In [1]: import numpy as np

In [2]: from numpy import linalg as LA

In [3]: np.set_printoptions(precision=2, suppress=True, linewidth=120)

In [4]: data = np.load("w.npy")

In [5]: print(data)
[[ 3.  0.  0.]
 [ 0. -1.  0.]
 [ 0.  0. -1.]]

In [6]: print(round(LA.norm(data[1] - data[2]), 2))
1.41

In [7]: print(round(float(LA.norm(data, "nuc")), 2))
5.0

In [8]: print(LA.norm(data, axis=0))
[3. 1. 1.]

In [9]: print(round(LA.norm(data[1], 1), 2), np.round(LA.norm(data[1], np.inf), 2))
1.0 1.0

In [10]: hat = np.triu(np.array([[-3, 0, 2], [-2, 3, -1], [-1, -1, 0]]), 1) + np.eye(3)

In [11]: other = hat @ data @ LA.inv(hat)

In [12]: print(np.trace(other), np.trace(data))
1.0 1.0

In [13]: print(LA.matrix_rank(other))
3

In [14]: print(hat @ data - data @ hat)
[[ 0.  0. -8.]
 [ 0.  0.  0.]
 [ 0.  0.  0.]]

In [15]: print(np.poly(other))
[ 1. -1. -5. -3.]

In [16]: print(other)
[[ 3.  0. -8.]
 [ 0. -1.  0.]
 [ 0.  0. -1.]]

In [17]: O, r_ = LA.qr(data)

In [18]: print(r_)
[[ 3.  0.  0.]
 [ 0. -1.  0.]
 [ 0.  0. -1.]]

In [19]: print(np.trace(O @ O.T))
3.0

In [20]: print(O @ r_)
[[ 3.  0.  0.]
 [ 0. -1.  0.]
 [ 0.  0. -1.]]

In [21]: print(O.shape, r_.shape)
(3, 3) (3, 3)

In [22]: print(abs(r_[0, 0]), round(LA.norm(data[:, 0]), 2))
3.0 3.0

In [23]: print(np.sort(LA.eigvals(data)))
[-1. -1.  3.]

In [24]: print([int(LA.matrix_rank(LA.matrix_power(data, p))) for p in range(1, 4)])
[3, 3, 3]

In [25]: M = np.loadtxt("out4.csv", delimiter=",")

In [26]: print(M)
[[ 1.  0.  0.  0.  0.  0.  0.]
 [ 3.  1.  0.  0.  0.  0.  0.]
 [-1. -1.  1.  0.  0.  0.  0.]
 [ 2.  4. -4.  1.  0.  0.  0.]
 [-3. -4. -5.  2.  1.  0.  0.]
 [ 2.  5. -2.  5. -3.  1.  0.]
 [-5.  0.  0.  1.  4. -3.  1.]]

In [27]: # triangular, det is the product of the diagonal

In [28]: left, sv, Vh = LA.svd(M)

In [29]: print(np.argmax(sv[:-1] / (sv[1:] + 1e-6)) + 1)
5

In [30]: other = left[:, :5] @ np.diag(sv[:5]) @ Vh[:5]

In [31]: print(LA.matrix_rank(M, rtol=0.05))
5

In [32]: print(round(np.abs(M - other).max(), 2))
0.03

In [33]: print(other.round(2) + 0)
[[ 1.    0.    0.    0.    0.01  0.02 -0.01]
 [ 3.    1.    0.    0.   -0.01 -0.01  0.01]
 [-1.   -1.    0.99 -0.01 -0.03 -0.03  0.02]
 [ 2.    4.   -4.    1.   -0.01 -0.01  0.01]
 [-3.   -4.   -5.    2.    1.    0.    0.  ]
 [ 2.    5.   -2.    5.   -3.    1.    0.  ]
 [-5.    0.    0.    1.    4.   -3.    1.  ]]

In [34]: print(np.argsort(-LA.norm(M, axis=0).round(6), kind="stable")[:3])
[1 0 2]

In [35]: print(LA.cond(M) > 100)
True

In [36]: rng = np.random.default_rng(163)

In [37]: idx = rng.permutation(7)

In [38]: print(idx)
[3 2 4 5 6 0 1]

In [39]: other = M[idx][:, idx]

In [40]: print(other)
[[ 1. -4.  0.  0.  0.  2.  4.]
 [ 0.  1.  0.  0.  0. -1. -1.]
 [ 2. -5.  1.  0.  0. -3. -4.]
 [ 5. -2. -3.  1.  0.  2.  5.]
 [ 1.  0.  4. -3.  1. -5.  0.]
 [ 0.  0.  0.  0.  0.  1.  0.]
 [ 0.  0.  0.  0.  0.  3.  1.]]

In [41]: print(np.allclose(other, M))
False

In [42]: print(np.trace(other))
7.0

In [43]: print(np.diag(other))
[1. 1. 1. 1. 1. 1. 1.]

In [44]: gram = other.T @ other

In [45]: print(np.trace(gram), (other ** 2).sum())
226.0 226.0

In [46]: print((other @ other.T).shape)
(7, 7)

In [47]: print(np.round(LA.eigvalsh(gram)[::-1], 2) + 0)
[114.33  64.47  30.4   14.31   2.49   0.     0.  ]

In [48]: print(np.diag(gram))
[31. 46. 26. 10.  1. 53. 59.]

In [49]: print(np.round(LA.svd(other, compute_uv=False) ** 2, 2) + 0)
[114.33  64.47  30.4   14.31   2.49   0.     0.  ]

In [50]: def softmax(z):
    ...:     e = np.exp(z - z.max(axis=-1, keepdims=True))
    ...:     return e / e.sum(axis=-1, keepdims=True)
    ...: 

In [51]: print(np.round(softmax(M[3]), 2) + 0)
[0.11 0.81 0.   0.04 0.01 0.01 0.01]

In [52]: print(softmax(M).sum(axis=1))
[1. 1. 1. 1. 1. 1. 1.]

In [53]: print(np.round(softmax(10 * M[3]), 2) + 0)
[0. 1. 0. 0. 0. 0. 0.]

In [54]: att = M @ M.T / np.sqrt(7)

In [55]: print(softmax(att).round(6).argmax(axis=1))
[1 5 6 3 4 5 6]

In [56]: arr = np.loadtxt("x.csv", delimiter=",")

In [57]: print(arr)
[[8. 8. 3. 1. 1.]
 [8. 8. 8. 3. 1.]
 [3. 8. 8. 8. 3.]
 [1. 3. 8. 8. 8.]
 [1. 1. 3. 8. 8.]]

In [58]: # equal to its transpose

In [59]: other = arr / LA.norm(arr, axis=1, keepdims=True)

In [60]: gram = other @ other.T

In [61]: print(LA.norm(other, axis=1))
[1. 1. 1. 1. 1.]

In [62]: print(round(np.degrees(np.arccos(np.clip(gram[2, 4], -1, 1))), 2))
43.95

In [63]: print((gram - 2 * np.eye(5)).round(6).argmax(axis=1))
[1 0 1 4 3]

In [64]: print(gram[2])
[0.72 0.87 1.   0.87 0.72]

In [65]: f = np.array([-1, 2])

In [66]: print(np.polyval(f, arr[1]))
[-6. -6. -6. -1.  1.]

In [67]: W0 = np.array([[1.6, -0.9, 1.0, -0.2, -0.2, 0.8],
    ...:     [1.64, -0.89, 0.98, -0.19, -0.18, 0.82],
    ...:     [0.4, 1.3, 1.0, 0.3, -2.0, -0.4],
    ...:     [-0.8, -0.5, -0.5, 1.1, 0.1, -1.2]])

In [68]: gram = W0.T @ W0

In [69]: print(LA.matrix_rank(gram))
4

In [70]: print(np.round(LA.svd(W0, compute_uv=False) ** 2, 2) + 0)
[12.07  6.97  2.14  0.  ]

In [71]: print(round(np.trace(gram), 2), np.round((W0 ** 2).sum(), 2))
21.17 21.17

In [72]: left, sv, Vh = LA.svd(W0)

In [73]: print(sv)
[3.47 2.64 1.46 0.03]

In [74]: other = left[:, :3] @ np.diag(sv[:3]) @ Vh[:3]

In [75]: print(LA.matrix_rank(other))
3

In [76]: print(np.round(np.abs(W0 - other).max(), 2))
0.01

In [77]: print(other)
[[ 1.61 -0.89  0.99 -0.19 -0.2   0.8 ]
 [ 1.63 -0.9   0.99 -0.2  -0.18  0.82]
 [ 0.4   1.3   1.    0.3  -2.   -0.4 ]
 [-0.8  -0.5  -0.5   1.1   0.1  -1.2 ]]

In [78]: print(round(float(LA.norm(W0, 2) / LA.norm(W0)), 2))
0.75

In [79]: print([round(float(x), 2) for x in LA.svd(W0, compute_uv=False)[:3]])
[3.47, 2.64, 1.46]

In [80]: print(np.argsort(-LA.norm(W0, axis=0).round(6), kind="stable")[:3])
[0 4 1]

In [81]: f = np.array([2, 0])

In [82]: print(np.array([np.convolve(row, f, "same") for row in W0]))
[[ 3.2  -1.8   2.   -0.4  -0.4   1.6 ]
 [ 3.28 -1.78  1.96 -0.38 -0.36  1.64]
 [ 0.8   2.6   2.    0.6  -4.   -0.8 ]
 [-1.6  -1.   -1.    2.2   0.2  -2.4 ]]

In [83]: print(np.correlate(W0[1], W0[2], "full"))
[-0.66 -2.92  1.88 -0.51  1.99  0.45 -0.97  0.21  0.51  0.99  0.33]

In [84]: print(np.convolve(W0[1], f))
[ 3.28 -1.78  1.96 -0.38 -0.36  1.64  0.  ]

In [85]: other = np.array([[3, -3, 3],
    ...:     [-3, 3, 1],
    ...:     [0, -2, -3],
    ...:     [1, 0, -1],
    ...:     [0, -2, -2],
    ...:     [-3, -2, -2]])

In [86]: print(np.round(W0 @ other, 2) + 0)
[[  4.9  -10.7   -0.1 ]
 [  4.94 -10.83   0.  ]
 [ -1.2    5.5    4.  ]
 [  3.8    4.1   -0.3 ]]

In [87]: print(np.vstack([W0, other.T]).shape)
(7, 6)

In [88]: print(np.round(np.einsum("ik,kj->ij", W0, other), 2) + 0)
[[  4.9  -10.7   -0.1 ]
 [  4.94 -10.83   0.  ]
 [ -1.2    5.5    4.  ]
 [  3.8    4.1   -0.3 ]]

In [89]: print(LA.matrix_rank(W0 @ other))
3

In [90]: feats = np.load("dump.npy")

In [91]: print(feats)
[[-0.07 -0.78 -0.54 -0.31]
 [-0.37 -0.56  0.66  0.35]
 [ 0.88 -0.27  0.05  0.38]
 [-0.29  0.08 -0.52  0.8 ]]

In [92]: print(softmax(W0[2] + 3))
[0.15 0.37 0.27 0.13 0.01 0.07]

In [93]: print(softmax(W0[2]))
[0.15 0.37 0.27 0.13 0.01 0.07]

In [94]: att = W0 @ W0.T / np.sqrt(6)

In [95]: print(softmax(att)[2] @ W0)
[ 0.5   0.99  0.95  0.27 -1.72 -0.29]

In [96]: print(softmax(att))
[[0.45 0.46 0.07 0.02]
 [0.45 0.46 0.07 0.02]
 [0.06 0.06 0.85 0.03]
 [0.06 0.06 0.11 0.77]]

In [97]: print(softmax(att + np.triu(np.full(att.shape, -np.inf), 1)))
[[1.   0.   0.   0.  ]
 [0.5  0.5  0.   0.  ]
 [0.06 0.06 0.88 0.  ]
 [0.06 0.06 0.11 0.77]]

In [98]: J = np.loadtxt("arr.csv", delimiter=",")

In [99]: print(J)
[[-0.71  0.   -0.71  0.    0.    0.    0.  ]
 [ 0.    1.    0.    0.    0.    0.    0.  ]
 [ 0.71  0.   -0.71  0.    0.    0.    0.  ]
 [ 0.    0.    0.    1.    0.    0.    0.  ]
 [ 0.    0.    0.    0.    1.    0.    0.  ]
 [ 0.    0.    0.    0.    0.    1.    0.  ]
 [ 0.    0.    0.    0.    0.    0.    1.  ]]

In [100]: x = np.array([1, -1, 3, -4, 1, 0, -5])

In [101]: y = J @ x

In [102]: print(y)
[-2.83 -1.   -1.41 -4.    1.    0.   -5.  ]

In [103]: print(LA.solve(J, y))
[ 1. -1.  3. -4.  1.  0. -5.]

In [104]: x = np.array([1, -2, 3, 2, 0, 3, -2])

In [105]: print(np.sort(np.abs(np.degrees(np.angle(LA.eigvals(J))))))
[  0.   0.   0.   0.   0. 135. 135.]

In [106]: print(round(LA.norm(x), 2), round(LA.norm(J @ x), 2))
5.57 5.57

In [107]: print(J.T @ (J @ x))
[ 1. -2.  3.  2.  0.  3. -2.]

In [108]: E = np.load("block6.npy")

In [109]: print(E)
[[ 0  0 -3  0 -3  0]
 [-1  0  0  3  0  0]
 [-2  0  0  0  0  0]]

In [110]: # columns 2 and 4 are equal

In [111]: print(np.round(softmax(10 * E[1]), 2) + 0)
[0. 0. 0. 1. 0. 0.]

In [112]: print(softmax(E[1] + -1))
[0.02 0.04 0.04 0.82 0.04 0.04]

In [113]: att = E @ E.T / np.sqrt(6)

In [114]: print(softmax(att).round(6).argmax(axis=1))
[0 1 2]

In [115]: print(softmax(att)[1] @ E)
[-1.02  0.   -0.05  2.84 -0.05  0.  ]

In [116]: print(np.round(softmax(att), 2) + 0)
[[1.   0.   0.  ]
 [0.02 0.95 0.04]
 [0.12 0.27 0.61]]

In [117]: x = np.array([-3, -1, -1, 0, -1, 2])

In [118]: print(np.sign((E @ x).round(6)))
[1 1 1]

In [119]: print(E @ np.ones(6))
[-6.  2. -2.]

In [120]: print(E * x)
[[0 0 3 0 3 0]
 [3 0 0 0 0 0]
 [6 0 0 0 0 0]]

In [121]: other = E / np.sqrt((E ** 2).mean(axis=1, keepdims=True))

In [122]: print(LA.norm(other, axis=1))
[2.45 2.45 2.45]

In [123]: print(LA.matrix_rank(E - E.mean(axis=1, keepdims=True)))
3

In [124]: print(E - E.mean(axis=1, keepdims=True))
[[ 1.    1.   -2.    1.   -2.    1.  ]
 [-1.33 -0.33 -0.33  2.67 -0.33 -0.33]
 [-1.67  0.33  0.33  0.33  0.33  0.33]]

In [125]: print(other[1])
[-0.77  0.    0.    2.32  0.    0.  ]

In [126]: print(LA.matrix_rank(other) == LA.matrix_rank(E))
True

In [127]: K = np.load("data.npy")

In [128]: print(K)
[[-1.2   4.45 -1.93]
 [-4.22 -0.5  -2.63]
 [ 1.68  0.11 -4.71]
 [ 0.63 -1.46  4.74]
 [ 1.76  4.49 -1.33]
 [-1.41  0.93  4.71]
 [ 0.54 -4.92  0.73]
 [-0.21  1.88 -4.63]
 [ 0.87  4.88  0.65]
 [-4.98  0.09 -0.41]
 [-2.27 -2.8  -3.46]
 [-3.05 -0.25 -3.95]
 [ 0.96 -2.22  4.38]
 [-4.16 -0.3   2.75]
 [-2.04 -2.44 -3.86]
 [-1.71 -0.76  4.63]
 [-0.72 -3.38  3.62]
 [ 3.    3.63 -1.7 ]
 [ 4.08 -0.87 -2.75]
 [ 2.7  -2.6  -3.31]
 [ 3.33 -2.92 -2.33]
 [ 1.67  4.47  1.5 ]
 [-1.75  3.25 -3.37]
 [-3.89  3.14 -0.13]
 [-1.86  3.22  3.35]
 [-0.6   2.47  4.31]
 [ 1.19  1.13  4.72]
 [ 0.77 -3.44 -3.54]
 [-0.9  -4.92 -0.07]
 [-2.92 -1.64  3.71]
 [-2.98  0.17 -4.01]
 [-0.88  4.92 -0.24]
 [ 1.67 -4.68  0.53]
 [ 3.53  1.52  3.19]
 [ 2.11 -0.29 -4.52]
 [ 2.14 -4.49  0.49]
 [ 2.17  4.47  0.56]
 [ 4.72 -0.14  1.66]]

In [129]: x = np.array([1, 0, 6])

In [130]: y = K @ x

In [131]: print(np.round(LA.pinv(K) @ K, 2) + 0)
[[1. 0. 0.]
 [0. 1. 0.]
 [0. 0. 1.]]

In [132]: y = y + 0.3 * rng.normal(size=38)

In [133]: print(y)
[-12.06 -20.03 -25.95  29.33  -6.2   26.89   5.2  -28.02   4.58  -7.58 -23.53 -26.66  26.96  12.09 -25.15  26.54  20.61
  -7.36 -11.98 -16.78 -10.81  10.98 -21.59  -4.53  18.31  25.2   29.03 -20.3   -1.49  19.58 -26.98  -2.73   4.75  22.12
 -24.61   5.23   5.4   14.62]

In [134]: b, *_ = LA.lstsq(K, y)

In [135]: print([round(float(LA.norm(LA.solve(K.T @ K + lam * np.eye(3), K.T @ y))), 2) for lam in (0, 1, 10, 100)])
[6.05, 6.04, 5.89, 4.76]

In [136]: print(b.round(2) + 0)
[1.   0.   5.97]

In [137]: Xs = (K - K.mean(axis=0)) / K.std(axis=0)

In [138]: print(np.argwhere(np.abs(Xs) > 2))
[]

In [139]: b = LA.lstsq(np.delete(Xs, 1, axis=1), Xs[:, 1])[0]

In [140]: print(np.abs(b).argmax())
0

In [141]: print(round(float(1 - np.var(Xs[:, 1] - np.delete(Xs, 1, axis=1) @ b)), 2))
0.0

In [142]: D = LA.norm(K[:, None] - K[None], axis=-1)

In [143]: print(D[9].round(6).argsort(kind="stable")[:4])
[ 9  1 23 13]

In [144]: print(D.mean(axis=1).argmax())
37

In [145]: print(np.unravel_index(D.round(6).argmax(), D.shape))
(np.int64(6), np.int64(31))

In [146]: print(LA.matrix_rank(D ** 2))
5

In [147]: Xs = K - K.mean(axis=0)

In [148]: vecs = LA.svd(Xs)[2][:2]

In [149]: other = Xs - Xs @ vecs.T @ vecs

In [150]: print(other.std(axis=0))
[2.47 0.21 0.03]

In [151]: print(np.diag(vecs.T @ vecs))
[0.01 0.99 1.  ]

In [152]: print((Xs @ vecs.T).std(axis=0))
[3.15 2.98]

In [153]: print(round(float(LA.norm(other) / LA.norm(Xs)), 2))
0.5

In [154]: print(LA.norm(other, axis=1).round(6).argmax())
9

In [155]: left, sv, Vh = LA.svd(K, full_matrices=False)

In [156]: print(np.cumsum(sv ** 2) / np.sum(sv ** 2))
[0.4  0.75 1.  ]

In [157]: print(np.allclose(left * sv @ Vh, K))
True

In [158]: print(sv / sv[0])
[1.   0.95 0.79]

In [159]: print(sv)
[19.44 18.39 15.3 ]

In [160]: print(left.shape, sv.shape, Vh.shape)
(38, 3) (3,) (3, 3)

In [161]: print(np.round(left.T @ K @ Vh.T, 2) + 0)
[[19.44  0.    0.  ]
 [ 0.   18.39  0.  ]
 [ 0.    0.   15.3 ]]
